% ipython --no-banner

In [1]: import numpy as np

In [2]: np.set_printoptions(suppress=True, linewidth=160)

In [3]: rd = lambda a: np.round(a, 3) + 0

In [4]: other = np.array([[1, 1], [1, 3]])

In [5]: mat = np.tile(other, (2, 2))

In [6]: mat
Out[6]: 
array([[1, 1, 1, 1],
       [1, 3, 1, 3],
       [1, 1, 1, 1],
       [1, 3, 1, 3]])

In [7]: # looks like rank 2

In [8]: U, sig, Vt = np.linalg.svd(mat, full_matrices=False)

In [9]: rd(np.sqrt((sig ** 2).sum())), rd(np.linalg.norm(mat))
Out[9]: (np.float64(6.928), np.float64(6.928))

In [10]: np.abs(U[:, 0]).round(6).argmax()
Out[10]: np.int64(1)

In [11]: rd(sig)
Out[11]: array([6.828, 1.172, 0.   , 0.   ])

In [12]: rd(U.T @ mat @ Vt.T)
Out[12]: 
array([[6.828, 0.   , 0.   , 0.   ],
       [0.   , 1.172, 0.   , 0.   ],
       [0.   , 0.   , 0.   , 0.   ],
       [0.   , 0.   , 0.   , 0.   ]])

In [13]: M = np.load("x.npy")

In [14]: M
Out[14]: 
array([[-1,  0],
       [ 1,  2],
       [ 3,  4],
       [ 5,  6]])

In [15]: P = M @ np.linalg.solve(M.T @ M, M.T)

In [16]: np.allclose(P @ P, P)
Out[16]: True

In [17]: rd(np.linalg.eigvalsh(P))
Out[17]: array([0., 0., 1., 1.])

In [18]: P @ M[:, 1]
Out[18]: array([0., 2., 4., 6.])

In [19]: other = np.c_[M[:, :1] @ np.array([[0]]), np.array([1, -1, 2, 1])]

In [20]: other
Out[20]: 
array([[ 0,  1],
       [ 0, -1],
       [ 0,  2],
       [ 0,  1]])

In [21]: np.linalg.matrix_rank(other)
Out[21]: np.int64(1)

In [22]: rd(other @ np.linalg.pinv(other) @ other)
Out[22]: 
array([[ 0.,  1.],
       [ 0., -1.],
       [ 0.,  2.],
       [ 0.,  1.]])

In [23]: np.linalg.lstsq(other[:-1].T, other[-1])[2]
Out[23]: np.int32(1)

In [24]: np.allclose(other[:-1].T @ np.linalg.lstsq(other[:-1].T, other[-1])[0], other[-1])
Out[24]: True

In [25]: x0 = np.array([-2, -1])

In [26]: M @ x0
Out[26]: array([  2,  -4, -10, -16])

In [27]: M * x0
Out[27]: 
array([[  2,   0],
       [ -2,  -2],
       [ -6,  -4],
       [-10,  -6]])

In [28]: np.sign((M @ x0).round(6))
Out[28]: array([ 1, -1, -1, -1])

In [29]: np.linalg.norm(M @ x0) <= np.linalg.norm(M, 2) * np.linalg.norm(x0) + 1e-9
Out[29]: np.True_

In [30]: q, _ = np.linalg.qr(np.array([[-0.1, -0.4, -2.0], [0.9, -1.5, 0.5], [-0.1, 0.7, 0.7]]))

In [31]: ev = np.array([0, 2, 2])

In [32]: W0 = q @ np.diag(ev) @ q.T

In [33]: rd(W0)
Out[33]: 
array([[ 1.976,  0.217, -0.024],
       [ 0.217,  0.048,  0.217],
       [-0.024,  0.217,  1.976]])

In [34]: # looks like rank 2

In [35]: G = W0.T @ W0

In [36]: rd(np.trace(G)), rd((W0 ** 2).sum())
Out[36]: (np.float64(8.0), np.float64(8.0))

In [37]: rd(np.linalg.eigvalsh(G)[::-1])
Out[37]: array([4., 4., 0.])

In [38]: np.linalg.matrix_rank(G)
Out[38]: np.int64(2)

In [39]: rd(np.linalg.svd(W0, compute_uv=False) ** 2)
Out[39]: array([4., 4., 0.])

In [40]: np.allclose(G, G.T)
Out[40]: True

In [41]: U, sig, Vt = np.linalg.svd(W0)

In [42]: rd(sig)
Out[42]: array([2., 2., 0.])

In [43]: other = U[:, :2] @ np.diag(sig[:2]) @ Vt[:2]

In [44]: rd(other)
Out[44]: 
array([[ 1.976,  0.217, -0.024],
       [ 0.217,  0.048,  0.217],
       [-0.024,  0.217,  1.976]])

In [45]: rd(np.linalg.norm(W0 - other) / np.linalg.norm(W0))
Out[45]: np.float64(0.0)

In [46]: np.unique(W0.round(6), axis=0).shape
Out[46]: (3, 3)

In [47]: rd(np.trace(np.linalg.pinv(W0) @ W0))
Out[47]: np.float64(2.0)

In [48]: rd(W0 @ np.linalg.pinv(W0) @ W0)
Out[48]: 
array([[ 1.976,  0.217, -0.024],
       [ 0.217,  0.048,  0.217],
       [-0.024,  0.217,  1.976]])

In [49]: U, sig, Vt = np.linalg.svd(W0)

In [50]: vecs = Vt[:(sig > 1e-8).sum()]

In [51]: rng = np.random.default_rng(444216)

In [52]: x0 = W0[1] + 2 * W0[2] + rng.integers(2) * np.eye(3)[2]

In [53]: rd(x0)
Out[53]: array([0.169, 0.482, 4.169])

In [54]: np.linalg.matrix_rank(np.vstack([W0, x0]))
Out[54]: np.int64(2)

In [55]: np.allclose(vecs.T @ vecs @ x0, x0)
Out[55]: True

In [56]: rd(np.linalg.norm(x0 - vecs.T @ vecs @ x0))
Out[56]: np.float64(0.0)

In [57]: rd((W0 + W0.T) / 2)
Out[57]: 
array([[ 1.976,  0.217, -0.024],
       [ 0.217,  0.048,  0.217],
       [-0.024,  0.217,  1.976]])

In [58]: rd(np.trace(W0))
Out[58]: np.float64(4.0)

In [59]: rd(np.abs(np.linalg.eigvals(W0)).max())
Out[59]: np.float64(2.0)

In [60]: rd(np.linalg.det(W0))
Out[60]: np.float64(0.0)

In [61]: X = np.load("mat.npy")

In [62]: X
Out[62]: 
array([[ 2, -8,  8,  0],
       [ 0,  2, -8,  8],
       [ 8,  0,  2, -8],
       [-8,  8,  0,  2]])

In [63]: rd(np.linalg.svd(X, compute_uv=False))
Out[63]: array([18., 10., 10.,  2.])

In [64]: X.sum(axis=1)
Out[64]: array([2, 2, 2, 2])

In [65]: np.abs(X).max()
Out[65]: np.int64(8)

In [66]: other = X + rng.integers(-2, 3, (4, 3)) @ rng.integers(-2, 3, (3, 4))

In [67]: other
Out[67]: 
array([[  6, -16,   7,   6],
       [  6,   0,  -5,   9],
       [  5,   5,   3, -11],
       [-11,  13,   1,  -1]])

In [68]: other - X
Out[68]: 
array([[ 4, -8, -1,  6],
       [ 6, -2,  3,  1],
       [-3,  5,  1, -3],
       [-3,  5,  1, -3]])

In [69]: P = np.triu(np.array([[-3, 2, 3, -1], [-1, -1, 1, 1], [-1, -3, 3, -2], [2, 1, -3, -1]]), 1) + np.eye(4)

In [70]: other = P @ X @ np.linalg.inv(P)

In [71]: np.linalg.matrix_rank(other)
Out[71]: np.int64(4)

In [72]: rd(np.poly(other))
Out[72]: array([    1.,    -8.,  -104., -1568.,  3600.])

In [73]: r0 = np.array([3, -3, 9, -7])

In [74]: other = X + np.outer(r0, np.eye(4)[1])

In [75]: other
Out[75]: 
array([[ 2., -5.,  8.,  0.],
       [ 0., -1., -8.,  8.],
       [ 8.,  9.,  2., -8.],
       [-8.,  1.,  0.,  2.]])

In [76]: q = other.astype(float).copy()

In [77]: for j in range(4):
    ...:     q[:, j] -= q[:, :j] @ (q[:, :j].T @ q[:, j])
    ...:     q[:, j] /= np.linalg.norm(q[:, j])
    ...: 

In [78]: rd(q.T @ other)
Out[78]: 
array([[11.489,  4.7  ,  2.785, -6.963],
       [ 0.   ,  9.269, -2.923, -4.884],
       [ 0.   ,  0.   , 10.756, -6.962],
       [ 0.   ,  0.   ,  0.   ,  3.345]])

In [79]: other = np.array([[2, -1, 1, 0], [4, 2, -1, 5], [5, -3, -4, -5], [-2, 5, 0, 2]])

In [80]: feats = other + other.T

In [81]: feats
Out[81]: 
array([[ 4,  3,  6, -2],
       [ 3,  4, -4, 10],
       [ 6, -4, -8, -5],
       [-2, 10, -5,  4]])

In [82]: # symmetric, so the eigenvalues are real

In [83]: ev, vecs = np.linalg.eigh(feats)

In [84]: x0 = np.array([0, 1, 2, 0])

In [85]: x0 @ feats @ x0 / (x0 @ x0), rd(ev[0]), rd(ev[-1])
Out[85]: (np.float64(-8.8), np.float64(-12.02), np.float64(15.793))

In [86]: x0 @ feats @ x0
Out[86]: np.int64(-44)

In [87]: rd(np.linalg.eigvalsh(feats[1:, 1:]))
Out[87]: array([-9.83, -5.88, 15.71])

In [88]: r0 = np.array([-3, -3, -3])

In [89]: np.array([np.convolve(row, r0, "same") for row in feats])
Out[89]: 
array([[-21, -39, -21, -12],
       [-21,  -9, -30, -18],
       [ -6,  18,  51,  39],
       [-24,  -9, -27,   3]])

In [90]: np.cross(feats[0, :3], feats[2, :3])
Out[90]: array([  0,  68, -34])

In [91]: ev, vecs = np.linalg.eig(feats)

In [92]: rd(np.sort(np.linalg.eigvals(np.linalg.inv(feats))))
Out[92]: array([-0.145, -0.083,  0.063,  0.141])

In [93]: rd(np.sort(np.linalg.eigvals(feats @ feats)))
Out[93]: array([ 47.452,  50.629, 144.486, 249.433])
